$ ipython --no-banner

In [1]: import numpy as np

In [2]: from numpy import linalg as LA

In [3]: np.set_printoptions(suppress=True, linewidth=200)

In [4]: J = np.loadtxt("mat.csv", delimiter=",")

In [5]: J.round(3)
Out[5]: 
array([[-1.53 , -0.403,  1.398,  0.946, -1.91 ],
       [-1.733,  1.743,  0.055,  0.823, -1.509],
       [-0.485, -2.014,  1.755,  0.514, -1.168],
       [-1.534, -0.391,  1.393,  0.948, -1.912],
       [-1.537,  2.174, -0.388,  0.658, -1.151],
       [ 0.095,  2.325, -1.685, -0.32 ,  0.803],
       [-1.82 ,  0.967,  0.658,  0.962, -1.842],
       [ 0.065, -2.42 ,  1.634,  0.236, -0.644],
       [ 1.08 , -2.548,  0.982, -0.347,  0.505],
       [-1.799,  1.427,  0.322,  0.897, -1.68 ],
       [ 1.82 , -0.956, -0.665, -0.963,  1.845],
       [ 0.986,  1.43 , -1.714, -0.742,  1.579],
       [-1.168, -1.148,  1.651,  0.818, -1.709],
       [-1.215, -1.068,  1.63 ,  0.836, -1.74 ],
       [-1.329,  2.404, -0.7  ,  0.51 , -0.839],
       [ 1.014, -2.571,  1.046, -0.305,  0.42 ],
       [ 1.817, -0.878, -0.717, -0.97 ,  1.864],
       [ 0.858,  1.602, -1.741, -0.687,  1.482],
       [ 1.27 , -2.449,  0.774, -0.47 ,  0.756],
       [ 0.371,  2.117, -1.742, -0.459,  1.065]])

In [6]: r = LA.matrix_rank(J)

In [7]: r
Out[7]: np.int64(2)

In [8]: ns = LA.svd(J)[2][r:].T

In [9]: ns.shape
Out[9]: (5, 3)

In [10]: [int(LA.matrix_rank(J[:i])) for i in range(1, len(J) + 1)]
Out[10]: [1, 2, 2, 2, 2, 2, 2, 2, 2, 2, 2, 2, 2, 2, 2, 2, 2, 2, 2, 2]

In [11]: LA.matrix_rank(J.T @ J), LA.matrix_rank(J @ J.T)
Out[11]: (np.int64(2), np.int64(2))

In [12]: M = np.loadtxt("block1.csv", delimiter=",")

In [13]: M
Out[13]: 
array([[ 0.,  1., -3., -3., -1., -1.],
       [-1.,  0.,  0.,  0.,  2.,  2.],
       [ 3.,  0.,  0.,  1.,  0.,  3.],
       [ 3.,  0., -1.,  0., -1.,  2.],
       [ 1., -2.,  0.,  1.,  0.,  3.],
       [ 1., -2., -3., -2., -3.,  0.]])

In [14]: np.round(np.abs(LA.eigvals(M)).max(), 3)
Out[14]: np.float64(6.676)

In [15]: np.trace(M)
Out[15]: np.float64(0.0)

In [16]: np.round(LA.matrix_power(M, 3), 3)
Out[16]: 
array([[   0.,   -5.,  113.,  109.,   79.,   67.],
       [   5.,    0.,  -34.,  -34.,  -44.,  -44.],
       [-113.,   34.,    0.,  -48.,    6., -138.],
       [-109.,   34.,   48.,    0.,   46.,  -98.],
       [ -79.,   44.,   -6.,  -46.,    0., -120.],
       [ -67.,   44.,  138.,   98.,  120.,    0.]])

In [17]: np.allclose(M, M.T)
Out[17]: False

In [18]: np.round(LA.det(M), 3)
Out[18]: np.float64(0.0)

In [19]: M @ M
Out[19]: 
array([[-21.,   4.,   6.,  -2.,   8., -16.],
       [  4.,  -9.,  -3.,   1.,  -5.,   7.],
       [  6.,  -3., -19., -15., -13.,  -1.],
       [ -2.,   1., -15., -15.,  -9.,  -9.],
       [  8.,  -5., -13.,  -9., -15.,  -3.],
       [-16.,   7.,  -1.,  -9.,  -3., -27.]])

In [20]: assert M == M.T
ValueError: The truth value of an array with more than one element is ambiguous. Use a.any() or a.all()


In [21]: W = np.array([[2, 1], [0, 3], [0, -2], [-2, 3], [1, 0], [0, -1]])

In [22]: beta = np.array([-3, 1])

In [23]: H = np.maximum(M @ W + beta, 0)

In [24]: H
Out[24]: 
array([[2., 2.],
       [0., 0.],
       [1., 4.],
       [2., 4.],
       [0., 0.],
       [0., 0.]])

In [25]: (H > 0).mean(axis=0)
Out[25]: array([0.5, 0.5])

In [26]: cent = np.array([[-1, 0, 0], [1, -2, -1]])

In [27]: W @ cent
Out[27]: 
array([[-1, -2, -1],
       [ 3, -6, -3],
       [-2,  4,  2],
       [ 5, -6, -3],
       [-1,  0,  0],
       [-1,  2,  1]])

In [28]: (H @ cent).round(6).argmax(axis=1)
Out[28]: array([0, 0, 0, 0, 0, 0])

In [29]: A = np.load("test8.npy")

In [30]: A
Out[30]: 
array([[ 4.,  3., -1., -3., -1., -2.,  3.],
       [ 3., 12., -3., -9., -3., -6.,  9.],
       [-1., -3.,  4.,  3.,  1.,  2., -3.],
       [-3., -9.,  3., 12.,  3.,  6., -9.],
       [-1., -3.,  1.,  3.,  4.,  2., -3.],
       [-2., -6.,  2.,  6.,  2.,  7., -6.],
       [ 3.,  9., -3., -9., -3., -6., 12.]])

In [31]: low = LA.cholesky(A)

In [32]: np.round(low @ low.T, 3)
Out[32]: 
array([[ 4.,  3., -1., -3., -1., -2.,  3.],
       [ 3., 12., -3., -9., -3., -6.,  9.],
       [-1., -3.,  4.,  3.,  1.,  2., -3.],
       [-3., -9.,  3., 12.,  3.,  6., -9.],
       [-1., -3.,  1.,  3.,  4.,  2., -3.],
       [-2., -6.,  2.,  6.,  2.,  7., -6.],
       [ 3.,  9., -3., -9., -3., -6., 12.]])

In [33]: round(np.prod(np.diag(low)) ** 2, 3), round(LA.det(A), 3)
Out[33]: (np.float64(26973.0), np.float64(26973.0))

In [34]: LA.eigvalsh(A).min() > 0
Out[34]: np.True_

In [35]: f = np.array([-1, 1, 0, 1, -2, 1, 1])

In [36]: out = A + np.outer(f, np.eye(7)[0])

In [37]: LA.matrix_rank(LA.inv(out) - LA.inv(A), tol=1e-8)
Out[37]: np.int64(1)

In [38]: LA.matrix_rank(out - A)
Out[38]: np.int64(1)

In [39]: out
Out[39]: 
array([[ 3.,  3., -1., -3., -1., -2.,  3.],
       [ 4., 12., -3., -9., -3., -6.,  9.],
       [-1., -3.,  4.,  3.,  1.,  2., -3.],
       [-2., -9.,  3., 12.,  3.,  6., -9.],
       [-3., -3.,  1.,  3.,  4.,  2., -3.],
       [-1., -6.,  2.,  6.,  2.,  7., -6.],
       [ 4.,  9., -3., -9., -3., -6., 12.]])

In [40]: O, r_ = LA.qr(A)

In [41]: round(float(np.trace(O @ O.T)), 3)
Out[41]: 7.0

In [42]: np.round(O.T @ O, 3) + 0
Out[42]: 
array([[1., 0., 0., 0., 0., 0., 0.],
       [0., 1., 0., 0., 0., 0., 0.],
       [0., 0., 1., 0., 0., 0., 0.],
       [0., 0., 0., 1., 0., 0., 0.],
       [0., 0., 0., 0., 1., 0., 0.],
       [0., 0., 0., 0., 0., 1., 0.],
       [0., 0., 0., 0., 0., 0., 1.]])

In [43]: np.allclose(r_.T @ r_, A.T @ A)
Out[43]: True

In [44]: rng = np.random.default_rng(319248)

In [45]: out = A + rng.integers(-2, 3, (7, 1)) @ rng.integers(-2, 3, (1, 7))

In [46]: out
Out[46]: 
array([[  6.,   2.,  -3.,  -5.,  -2.,  -2.,   4.],
       [  3.,  12.,  -3.,  -9.,  -3.,  -6.,   9.],
       [ -5.,  -1.,   8.,   7.,   3.,   2.,  -5.],
       [ -7.,  -7.,   7.,  16.,   5.,   6., -11.],
       [ -5.,  -1.,   5.,   7.,   6.,   2.,  -5.],
       [ -2.,  -6.,   2.,   6.,   2.,   7.,  -6.],
       [  1.,  10.,  -1.,  -7.,  -2.,  -6.,  11.]])

In [47]: np.round(LA.svd(out - A, compute_uv=False), 3) + 0
Out[47]: array([14.491,  0.   ,  0.   ,  0.   ,  0.   ,  0.   ,  0.   ])

In [48]: np.abs(out - A).sum(axis=1)
Out[48]: array([ 9.,  0., 18., 18., 18.,  0.,  9.])

In [49]: w, evecs = LA.eigh(A)

In [50]: vec = np.array([2, -1, 1, 0, 1, -2, 0])

In [51]: np.round(evecs * np.sqrt(w) @ evecs.T, 3)
Out[51]: 
array([[ 1.86 ,  0.384, -0.128, -0.384, -0.128, -0.256,  0.384],
       [ 0.384,  2.884, -0.384, -1.152, -0.384, -0.768,  1.152],
       [-0.128, -0.384,  1.86 ,  0.384,  0.128,  0.256, -0.384],
       [-0.384, -1.152,  0.384,  2.884,  0.384,  0.768, -1.152],
       [-0.128, -0.384,  0.128,  0.384,  1.86 ,  0.256, -0.384],
       [-0.256, -0.768,  0.256,  0.768,  0.256,  2.244, -0.768],
       [ 0.384,  1.152, -0.384, -1.152, -0.384, -0.768,  2.884]])

In [52]: np.round(evecs * np.maximum(w, 0) @ evecs.T, 3)
Out[52]: 
array([[ 4.,  3., -1., -3., -1., -2.,  3.],
       [ 3., 12., -3., -9., -3., -6.,  9.],
       [-1., -3.,  4.,  3.,  1.,  2., -3.],
       [-3., -9.,  3., 12.,  3.,  6., -9.],
       [-1., -3.,  1.,  3.,  4.,  2., -3.],
       [-2., -6.,  2.,  6.,  2.,  7., -6.],
       [ 3.,  9., -3., -9., -3., -6., 12.]])

In [53]: (np.sign(evecs[:, -1].round(6)) == np.sign(evecs[0, -1].round(6))).astype(int)
Out[53]: array([1, 1, 0, 0, 0, 0, 1])
